% ipython --no-banner

In [1]: import numpy as np

In [2]: from numpy import linalg as LA

In [3]: np.set_printoptions(precision=1, suppress=True, linewidth=200, sign=" ")

In [4]: def rnd(a):
   ...:     return np.round(a, 1) + 0
   ...: 

In [5]: K = np.load("test11.npy")

In [6]: print(K)
[[ 6 -3 -7 -1  2  3 -8 -6]
 [-3 -9  7 -3  6 -4  1  6]
 [ 5 -4 -9 -8 -7  0  8 -6]
 [-7 -6 -2  5  2  0 -5 -1]
 [ 3 -8  2  0  9  6  7  5]]

In [7]: B = np.array([[-2, 1, 2],
   ...:     [-2, 2, -2],
   ...:     [0, 1, -2],
   ...:     [1, 2, 1],
   ...:     [-2, -1, -1],
   ...:     [0, 1, 1],
   ...:     [-1, 2, -1],
   ...:     [1, -1, -1]])

In [8]: print(np.vstack([K, B.T]).shape)
(8, 8)

In [9]: print(np.einsum("ik,kj->ij", K, B))
[[ -9 -18  46]
 [ 14 -34 -22]
 [-10   1  33]
 [ 31 -22  11]
 [-10  -5   3]]

In [10]: print(np.einsum("ij,ij->i", K, K))
[ 208  237  335  144  268]

In [11]: print(np.einsum("ij->j", K))
[  4 -30  -9  -7  12   5   3  -2]

In [12]: print(LA.matrix_rank(K @ B))
3

In [13]: print(K @ B)
[[ -9 -18  46]
 [ 14 -34 -22]
 [-10   1  33]
 [ 31 -22  11]
 [-10  -5   3]]

In [14]: ang = np.radians(90)

In [15]: Rm = np.eye(8)

In [16]: Rm[1, 1] = Rm[3, 3] = np.cos(ang)

In [17]: Rm[1, 3], Rm[3, 1] = -np.sin(ang), np.sin(ang)

In [18]: print(rnd(Rm))
[[ 1.  0.  0.  0.  0.  0.  0.  0.]
 [ 0.  0.  0. -1.  0.  0.  0.  0.]
 [ 0.  0.  1.  0.  0.  0.  0.  0.]
 [ 0.  1.  0.  0.  0.  0.  0.  0.]
 [ 0.  0.  0.  0.  1.  0.  0.  0.]
 [ 0.  0.  0.  0.  0.  1.  0.  0.]
 [ 0.  0.  0.  0.  0.  0.  1.  0.]
 [ 0.  0.  0.  0.  0.  0.  0.  1.]]

In [19]: B = K @ Rm.T

In [20]: print(rnd(LA.det(Rm)), np.trace(Rm))
1.0 6.0

In [21]: print(np.allclose(K @ K.T, B @ B.T))
True

In [22]: U, s, vt = LA.svd(K, full_matrices=False)

In [23]: print(rnd(s / s[0]))
[ 1.   0.8  0.7  0.5  0.3]

In [24]: print(rnd(np.abs(vt[0])))
[ 0.3  0.3  0.5  0.2  0.5  0.   0.   0.5]

In [25]: print(np.abs(U[:, 0]).round(6).argmax())
2

In [26]: print(rnd(s))
[ 22.2  17.9  14.6  10.5   7.5]

In [27]: print(rnd(vt @ vt.T))
[[ 1.  0.  0.  0.  0.]
 [ 0.  1.  0.  0.  0.]
 [ 0.  0.  1.  0.  0.]
 [ 0.  0.  0.  1.  0.]
 [ 0.  0.  0.  0.  1.]]

In [28]: print(rnd(U.T @ U))
[[ 1.  0.  0.  0.  0.]
 [ 0.  1.  0.  0.  0.]
 [ 0.  0.  1.  0.  0.]
 [ 0.  0.  0.  1.  0.]
 [ 0.  0.  0.  0.  1.]]

In [29]: J = np.loadtxt("block19.csv", delimiter=",")

In [30]: print(rnd(J))
[[-0.4 -0.1  0.   0.3  0.8 -0.2  0.  -0.5 -0.2 -0.1]
 [-0.1  0.3 -0.3 -0.5 -0.4  1.1 -0.1 -0.3 -0.1  0.1]
 [ 0.  -0.3  0.5  0.1  0.6 -0.9 -0.1  0.6  0.2 -0.4]
 [ 0.3 -0.5  0.1  0.4  0.2  0.4  0.  -1.  -0.4  0.9]
 [ 0.8 -0.4  0.6  0.2  1.4  0.8 -0.3  0.5  0.4 -0.3]
 [-0.2  1.1 -0.9  0.4  0.8  0.3  0.1  0.5 -0.2 -0.3]
 [ 0.  -0.1 -0.1  0.  -0.3  0.1  1.  -1.1  0.1 -1. ]
 [-0.5 -0.3  0.6 -1.   0.5  0.5 -1.1  1.1  0.4 -0.2]
 [-0.2 -0.1  0.2 -0.4  0.4 -0.2  0.1  0.4  0.  -0.1]
 [-0.1  0.1 -0.4  0.9 -0.3 -0.3 -1.  -0.2 -0.1  0.3]]

In [31]: rk = LA.matrix_rank(J)

In [32]: print(rk)
7

In [33]: ns = LA.svd(J)[2][rk:].T

In [34]: print([int(LA.matrix_rank(J[:i])) for i in range(1, len(J) + 1)])
[1, 2, 3, 4, 5, 6, 7, 7, 7, 7]

In [35]: print(ns.shape)
(10, 3)

In [36]: print(rnd(ns @ ns.T))
[[ 0.3  0.1 -0.1 -0.3  0.1 -0.2 -0.2 -0.1 -0.1 -0.1]
 [ 0.1  0.5  0.4 -0.1  0.  -0.1 -0.1 -0.2  0.1  0.1]
 [-0.1  0.4  0.6  0.2 -0.1  0.1  0.   0.  -0.1  0. ]
 [-0.3 -0.1  0.2  0.3 -0.1  0.2  0.2  0.2  0.   0. ]
 [ 0.1  0.  -0.1 -0.1  0.  -0.1  0.  -0.1  0.1  0. ]
 [-0.2 -0.1  0.1  0.2 -0.1  0.1  0.1  0.1  0.   0. ]
 [-0.2 -0.1  0.   0.2  0.   0.1  0.1  0.1  0.1  0.1]
 [-0.1 -0.2  0.   0.2 -0.1  0.1  0.1  0.2 -0.1  0. ]
 [-0.1  0.1 -0.1  0.   0.1  0.   0.1 -0.1  0.8  0.3]
 [-0.1  0.1  0.   0.   0.   0.   0.1  0.   0.3  0.1]]

In [37]: print(np.allclose(J @ ns, 0))
True

In [38]: print(LA.matrix_rank(J.T @ J), LA.matrix_rank(J @ J.T))
7 7

In [39]: ev, V = LA.eigh(J)

In [40]: x0 = np.array([-2, -1, 0, -2, 2, 1, 1, 1, -2, 2])

In [41]: print(rnd(V * np.abs(ev) @ V.T))
[[ 0.9 -0.2  0.2  0.4  0.1  0.3  0.2 -0.1  0.1  0.1]
 [-0.2  1.  -0.8  0.1 -0.1  0.2  0.1  0.3 -0.2 -0.2]
 [ 0.2 -0.8  0.9 -0.4  0.3 -0.1 -0.1  0.2  0.3  0. ]
 [ 0.4  0.1 -0.4  1.3  0.2 -0.5 -0.1 -0.5 -0.2  0.1]
 [ 0.1 -0.1  0.3  0.2  1.9  0.2 -0.2  0.5  0.  -0.2]
 [ 0.3  0.2 -0.1 -0.5  0.2  1.7 -0.2 -0.2  0.   0.1]
 [ 0.2  0.1 -0.1 -0.1 -0.2 -0.2  1.6 -0.7 -0.2 -0.4]
 [-0.1  0.3  0.2 -0.5  0.5 -0.2 -0.7  1.8  0.4 -0.1]
 [ 0.1 -0.2  0.3 -0.2  0.   0.  -0.2  0.4  0.3 -0.4]
 [ 0.1 -0.2  0.   0.1 -0.2  0.1 -0.4 -0.1 -0.4  1.4]]

In [42]: print(rnd(V * np.maximum(ev, 0) @ V.T))
[[ 0.3 -0.2  0.1  0.4  0.5  0.1  0.1 -0.3 -0.1  0. ]
 [-0.2  0.7 -0.6 -0.2 -0.2  0.7  0.   0.  -0.1  0. ]
 [ 0.1 -0.6  0.7 -0.1  0.4 -0.5 -0.1  0.4  0.3 -0.2]
 [ 0.4 -0.2 -0.1  0.9  0.2  0.   0.  -0.8 -0.3  0.5]
 [ 0.5 -0.2  0.4  0.2  1.7  0.5 -0.2  0.5  0.2 -0.3]
 [ 0.1  0.7 -0.5  0.   0.5  1.   0.   0.2 -0.1 -0.1]
 [ 0.1  0.  -0.1  0.  -0.2  0.   1.3 -0.9 -0.1 -0.7]
 [-0.3  0.   0.4 -0.8  0.5  0.2 -0.9  1.5  0.4 -0.2]
 [-0.1 -0.1  0.3 -0.3  0.2 -0.1 -0.1  0.4  0.2 -0.2]
 [ 0.   0.  -0.2  0.5 -0.3 -0.1 -0.7 -0.2 -0.2  0.8]]

In [43]: print(rnd(x0 @ J @ x0 / (x0 @ x0)), rnd(ev[0]), rnd(ev[-1]))
-0.6 -2.0 3.0

In [44]: B = K / LA.norm(K, axis=1, keepdims=True)

In [45]: gram = B @ B.T

In [46]: print((gram - 2 * np.eye(5)).round(6).argmax(axis=1))
[ 2  4  0  1  1]

In [47]: print(rnd(gram[2]))
[ 0.3 -0.3  1.  -0.4  0. ]

In [48]: print(rnd(gram))
[[ 1.  -0.4  0.3  0.2 -0.1]
 [-0.4  1.  -0.3  0.3  0.6]
 [ 0.3 -0.3  1.  -0.4  0. ]
 [ 0.2  0.3 -0.4  1.   0. ]
 [-0.1  0.6  0.   0.   1. ]]

In [49]: print(rnd(np.degrees(np.arccos(np.clip(gram[2, 1], -1, 1)))))
108.2

In [50]: print(np.argwhere(np.triu(np.abs(gram) > 0.95, 1)))
[]

In [51]: print((np.abs(gram) > 0.9).astype(int))
[[ 1  0  0  0  0]
 [ 0  1  0  0  0]
 [ 0  0  1  0  0]
 [ 0  0  0  1  0]
 [ 0  0  0  0  1]]

In [52]: LA.determinant(J)
---------------------------------------------------------------------------
AttributeError                            Traceback (most recent call last)
Cell In[52], line 1
----> 1 LA.determinant(J)

AttributeError: module 'numpy.linalg' has no attribute 'determinant'

In [53]: J.inv()
---------------------------------------------------------------------------
AttributeError                            Traceback (most recent call last)
Cell In[53], line 1
----> 1 J.inv()

AttributeError: 'numpy.ndarray' object has no attribute 'inv'

In [54]: print(rnd(LA.det(J)))
0.0

In [55]: print(np.allclose(J, J.T))
True

In [56]: print(np.allclose(J @ J.T, J.T @ J))
True

In [57]: data = np.loadtxt("dump.csv", delimiter=",")

In [58]: print(data)
[[  2.   0.   4.  -2.  -2.  -2.  -2.   2.  -2.  -2.   2.  -4.   2.]
 [  3.  -5.   0.  -4.  -1.  -2.  -5.   3.  -4.  -5.   0.  -7.   4.]
 [  5.  -6.   4.  -8.  -5.  -5.  -8.   5.  -8.  -8.   2. -13.   5.]
 [ -1.  -3.  -6.   1.   3.   2.   0.  -1.   1.   0.  -3.   2.   0.]
 [  4.   6.  12.   2.   0.  -2.   0.   4.   2.   0.   6.  -2.   6.]
 [  1.  -2.   0.  -2.  -1.  -1.  -2.   1.  -2.  -2.   0.  -3.   1.]
 [  4.   0.   6.  -1.   0.  -2.  -3.   4.  -1.  -3.   3.  -5.   6.]
 [ -2.   8.   2.   9.   6.   4.   7.  -2.   9.   7.   1.  11.   0.]]

In [59]: rk = LA.matrix_rank(data)

In [60]: print(rk)
3

In [61]: ns = LA.svd(data)[2][rk:].T

In [62]: print([int(LA.matrix_rank(data[:, :j + 1])) for j in range(13)])
[1, 2, 3, 3, 3, 3, 3, 3, 3, 3, 3, 3, 3]

In [63]: print(ns.shape)
(13, 10)

In [64]: B = data / np.sqrt((data ** 2).mean(axis=1, keepdims=True))

In [65]: print(rnd(B[5]))
[ 0.6 -1.2  0.  -1.2 -0.6 -0.6 -1.2  0.6 -1.2 -1.2  0.  -1.9  0.6]
